$ ipython --no-banner

In [1]: import numpy as np

In [2]: np.set_printoptions(precision=3, suppress=True, linewidth=160)

In [3]: A = np.loadtxt("x.csv", delimiter=",")

In [4]: A
Out[4]: 
array([[-0.331,  0.133, -0.18 ,  0.986,  2.183,  3.381,  3.391,  3.57 ,  0.577, -5.394,  3.043,  3.574,  0.88 ,  1.974, -1.516],
       [-3.273, -1.047, -2.843, -1.924, -0.736,  4.577, -4.002,  2.993, -0.617,  0.547,  4.016,  0.153,  0.775,  1.812, -3.037],
       [-1.599, -4.765,  2.071,  4.101, -0.432,  0.195,  0.109,  1.412,  1.908,  2.128, -0.675,  5.025,  1.971,  3.599, -0.837],
       [-3.023,  2.544,  1.896, -3.027, -6.794, -0.541, -3.21 ,  0.275, -0.619,  0.89 , -0.01 ,  3.088, -0.35 ,  1.004,  1.718],
       [-2.303,  0.186,  0.432,  0.094,  2.719, -2.134,  2.959, -3.422, -2.209,  4.116,  0.47 , -1.155,  2.08 ,  3.858,  4.412],
       [-3.123, -1.583,  0.02 , -0.643, -3.473, -2.254, -2.577,  2.947, -3.241, -2.147,  1.745,  1.793,  1.701, -1.114, -5.417],
       [-5.316, -0.065,  1.566, -4.195,  1.   ,  3.512, -1.018, -1.883, -0.975, -0.098, -0.943,  3.147,  2.923,  3.021,  2.085],
       [-5.264,  1.925, -0.48 , -2.819,  4.711, -0.388, -1.898, -2.824,  3.21 ,  0.539,  0.583, -1.63 , -0.092, -3.463,  0.945],
       [-3.018, -0.76 ,  6.387, -1.217, -2.228,  0.769, -1.495,  0.122, -1.755, -4.604, -1.432,  2.596, -1.88 , -1.9  , -0.122],
       [ 0.303, -3.22 ,  5.116, -1.351,  3.567,  3.308, -4.378,  0.894, -0.245, -0.224,  1.3  ,  2.1  , -0.676,  0.205,  3.346],
       [-2.77 , -1.601, -0.261,  2.734, -2.073,  0.34 , -5.491,  2.109, -1.648,  1.724, -3.647, -1.981, -4.22 ,  1.406,  0.71 ],
       [ 1.004,  4.81 ,  2.863,  0.287,  1.573, -4.681,  0.47 , -0.355, -3.207,  1.706, -3.79 , -1.246, -0.604, -2.984,  2.113],
       [-3.236, -2.017,  2.611,  3.316, -2.532, -2.331, -2.081,  2.855,  0.658, -0.847, -5.671,  1.032,  1.415,  1.93 , -1.796],
       [-0.803, -0.222,  0.778,  4.552,  3.857,  1.57 ,  2.023, -2.974,  2.237,  4.203,  4.128,  2.075, -0.34 ,  0.232,  1.874],
       [ 6.158, -1.09 ,  2.547,  0.298,  2.516, -3.62 , -2.464,  3.434, -0.393, -1.637,  1.104,  2.384, -1.665,  1.602, -1.393],
       [-3.619,  0.658, -3.339,  3.513,  2.281,  0.17 ,  3.6  , -1.197,  1.941,  2.979, -4.938, -2.396,  0.046, -0.074, -0.761],
       [ 1.687, -3.991, -0.511,  2.927,  3.42 ,  2.538,  3.426, -2.057,  0.564, -4.971,  0.303,  1.765, -0.008, -1.023,  3.002]])

In [5]: x0 = np.array([-3, -3, 7, 3, -7, 8, 5, 2, -1, -6, -1, 8, 2, -7, 0])

In [6]: target = A @ x0

In [7]: beta, lr = np.zeros(15), 1 / np.linalg.norm(A, 2) ** 2

In [8]: for i in range(300):
   ...:     beta -= lr * A.T @ (A @ beta - target)
   ...:     if i % 50 == 0: print(i, round(np.linalg.norm(A @ beta - target), 3))
   ...: 
0 106.403
50 4.811
100 2.264
150 1.564
200 1.157
250 0.87

In [9]: round(float(np.linalg.cond(A)), 3)
Out[9]: 13.422

In [10]: B = np.c_[A[:, :12] @ np.array([[2, -1, 5, -7, -4, -8, 2, 1, 8, 8, 0, 0],
    ...:     [-8, -4, -5, 0, 5, -5, 7, -4, -7, 9, -9, 7],
    ...:     [9, 1, 4, 1, 9, 9, 7, 3, -3, -7, 8, 7],
    ...:     [9, -1, -9, -6, 8, -5, -6, -3, 5, 8, 4, -8],
    ...:     [-2, 0, 3, -1, -7, -8, 8, -1, 4, 0, 6, 2],
    ...:     [-1, 4, 4, 3, -2, 1, 6, 7, 9, -1, 8, -6],
    ...:     [-9, -2, -6, 2, 1, 5, 5, -3, 4, 5, -7, 9],
    ...:     [-1, -1, 4, 0, 0, -9, -5, 3, -5, 6, 0, -4],
    ...:     [-7, -3, -7, -4, -8, 6, 8, 5, 6, -5, -9, -6],
    ...:     [-5, 3, -8, -9, 1, 2, -2, 3, -2, 2, 3, -8],
    ...:     [-3, -2, -7, 7, -1, 8, 3, 3, 2, 0, 9, -3],
    ...:     [3, -3, 3, -5, 8, 7, 1, -4, -3, -5, 3, 6]]), np.array([2, 2, 0, 1, -1, -2, -2, 3, -1, 3, 3, 1, 1, 0, 1, 0, -2])]

In [11]: B
Out[11]: 
array([[ -11.784,  -32.916,   30.627,   60.632,    5.144,    8.211,   58.055,   -0.804,   46.38 ,   11.148,   34.45 ,   44.107,    2.   ],
       [ -21.158,   24.862,   19.188,   62.967,  -38.435,    9.561,  -29.462,   61.91 ,   -9.893,  -34.313,   82.994, -100.566,    2.   ],
       [  81.85 ,    4.714,  -18.897,  -66.741,   64.5  ,   71.718,  -41.455,   10.876,   19.025,  -58.953,   72.274,  -54.664,    0.   ],
       [  15.344,   -2.966,   11.353,   18.926,   93.646,   98.551,  -35.501,    2.225, -123.853,  -63.2  ,  -25.043,   30.116,    1.   ],
       [ -37.865,   12.365,  -67.604,   -6.357,   15.054,   33.272,   14.36 ,  -31.5  ,  -17.017,    2.427,   13.681,   34.121,   -1.   ],
       [  63.823,   -2.278,   39.009,   52.833,   62.235,   25.187,  -96.863,  -15.118,  -93.44 ,  -34.518,   34.816,    7.945,   -2.   ],
       [  -8.655,   24.38 ,   57.039,   53.894,   20.252,   93.73 ,   51.156,   12.63 ,  -43.776, -118.591,   46.99 ,   51.71 ,   -2.   ],
       [ -76.551,    0.682,  -35.574,   38.151,  -69.054,   33.704,   81.212,    9.784,  -22.124,  -76.847,  -20.909,    3.53 ,    3.   ],
       [ 110.983,    6.135,   97.99 ,   61.812,  100.218,   88.51 ,   12.828,   -1.971,  -64.625, -106.354,   53.2  ,   93.346,   -1.   ],
       [  93.552,   31.301,  104.722,   10.298,   -0.803,   34.493,   48.496,   61.592,   20.197, -102.733,  162.549,  -19.65 ,    3.   ],
       [  88.555,   39.765,   22.358,  -29.712,   33.645,  -64.849, -117.076,   15.817,  -48.928,   -6.418,   33.214, -103.796,    3.   ],
       [  11.089,  -10.92 ,    3.187,  -43.389,   68.102,  -74.342,    0.936,  -64.626,  -91.47 ,   64.155,  -54.405,   97.785,    1.   ],
       [ 106.014,    6.313,   26.454,  -43.122,   81.007,  -11.173,  -90.155,  -16.652,  -65.524,  -36.878,  -23.374,  -17.564,    1.   ],
       [ -19.21 ,   -5.458, -118.898,  -44.268,   16.183,   68.748,   64.184,    8.783,   75.123,    0.095,   83.824,  -51.107,    0.   ],
       [  78.747,  -25.627,   80.605,  -48.538,    1.864,  -69.467,   -4.529,   -5.997,   -2.827,   22.684,   50.476,   25.101,    1.   ],
       [ -67.727,    8.99 ,  -95.264,  -50.816,  -23.667,  -49.931,  -11.47 ,  -28.877,   28.063,   47.328,  -88.898,  -41.181,    0.   ],
       [  44.184,   -6.31 ,   30.625,   16.943,  -29.142,    6.267,   41.429,  -13.01 ,  126.749,  -14.767,   48.414,   21.809,   -2.   ]])

In [12]: np.round(np.linalg.norm(B - A @ np.linalg.lstsq(A, B)[0], axis=0), 3) + 0
Out[12]: array([0.   , 0.   , 0.   , 0.   , 0.   , 0.   , 0.   , 0.   , 0.   , 0.   , 0.   , 0.   , 0.471])

In [13]: np.linalg.norm(np.linalg.qr(A)[0].T @ B, axis=0) ** 2 / ((B ** 2).sum(axis=0) + 1e-12)
Out[13]: array([1.   , 1.   , 1.   , 1.   , 1.   , 1.   , 1.   , 1.   , 1.   , 1.   , 1.   , 1.   , 0.996])
